% ipython --no-banner

In [1]: import numpy as np

In [2]: import numpy.linalg as la

In [3]: np.set_printoptions(precision=2, suppress=True, linewidth=140, floatmode="fixed")

In [4]: W0 = np.load("a.npy")

In [5]: W0
Out[5]: 
array([[-2,  1, -1,  3,  1,  3],
       [ 1, -2,  1, -1,  3,  1],
       [-1,  1, -2,  1, -1,  3],
       [ 3, -1,  1, -2,  1, -1],
       [ 1,  3, -1,  1, -2,  1],
       [ 3,  1,  3, -1,  1, -2]])

In [6]: # symmetric

In [7]: [round(float(la.det(W0[:i, :i])), 2) + 0 for i in range(1, 7)]
Out[7]: [-2.0, 3.0, -4.0, -11.0, -18.0, -25.0]

In [8]: round(float(la.eigvalsh(W0).min()), 2)
Out[8]: -8.58

In [9]: ev, evecs = la.eigh(W0)

In [10]: x0 = np.array([3, 3, 0, 1, 3, 3])

In [11]: (np.sign(evecs[:, -1].round(6)) == np.sign(evecs[0, -1].round(6))).astype(int)
Out[11]: array([1, 1, 1, 1, 1, 1])

In [12]: evecs * np.maximum(ev, 0) @ evecs.T
Out[12]: 
array([[1.05, 0.70, 0.31, 0.56, 0.79, 0.86],
       [0.70, 0.66, 0.38, 0.25, 0.62, 0.79],
       [0.31, 0.38, 0.38, 0.03, 0.25, 0.56],
       [0.56, 0.25, 0.03, 0.38, 0.38, 0.31],
       [0.79, 0.62, 0.25, 0.38, 0.66, 0.70],
       [0.86, 0.79, 0.56, 0.31, 0.70, 1.05]])

In [13]: evecs * np.abs(ev) @ evecs.T
Out[13]: 
array([[ 4.09,  0.40,  1.61, -1.88,  0.59, -1.27],
       [ 0.40,  3.33, -0.24,  1.50, -1.77,  0.59],
       [ 1.61, -0.24,  2.77, -0.94,  1.50, -1.88],
       [-1.88,  1.50, -0.94,  2.77, -0.24,  1.61],
       [ 0.59, -1.77,  1.50, -0.24,  3.33,  0.40],
       [-1.27,  0.59, -1.88,  1.61,  0.40,  4.09]])

In [14]: np.round(x0 @ W0 @ x0 / (x0 @ x0), 2), round(ev[0], 2), round(float(ev[-1]), 2)
Out[14]: (np.float64(3.19), np.float64(-8.58), 3.49)

In [15]: la.eigvalsh(W0[1:, 1:])
Out[15]: array([-6.92, -4.24, -1.22,  0.24,  2.14])

In [16]: rng = np.random.default_rng(59290)

In [17]: labels = rng.permutation(6)

In [18]: labels
Out[18]: array([3, 5, 4, 0, 1, 2])

In [19]: M2 = W0[labels][:, labels]

In [20]: np.diag(M2)
Out[20]: array([-2, -2, -2, -2, -2, -2])

In [21]: w1 = np.array([[1, 0, 1], [2, -2, 0], [1, -1, 0], [0, 2, 0], [1, 2, 0], [1, 2, 0]])

In [22]: c = np.array([1, 1, 1])

In [23]: H = np.maximum(W0 @ w1 + c, 0)

In [24]: (H > 0).astype(int)
Out[24]: 
array([[1, 1, 0],
       [1, 1, 1],
       [1, 1, 0],
       [1, 0, 1],
       [1, 0, 1],
       [1, 0, 1]])

In [25]: H
Out[25]: 
array([[ 4, 14,  0],
       [ 3, 10,  2],
       [ 2,  7,  0],
       [ 3,  0,  4],
       [ 6,  0,  2],
       [ 8,  0,  4]])

In [26]: cent = np.array([[-2, -5, -2], [-5, -5, 0], [1, 1, 3]])

In [27]: (H @ cent).round(6).argmax(axis=1)
Out[27]: array([2, 2, 2, 2, 2, 2])

In [28]: H @ cent
Out[28]: 
array([[-78, -90,  -8],
       [-54, -63,   0],
       [-39, -45,  -4],
       [ -2, -11,   6],
       [-10, -28,  -6],
       [-12, -36,  -4]])
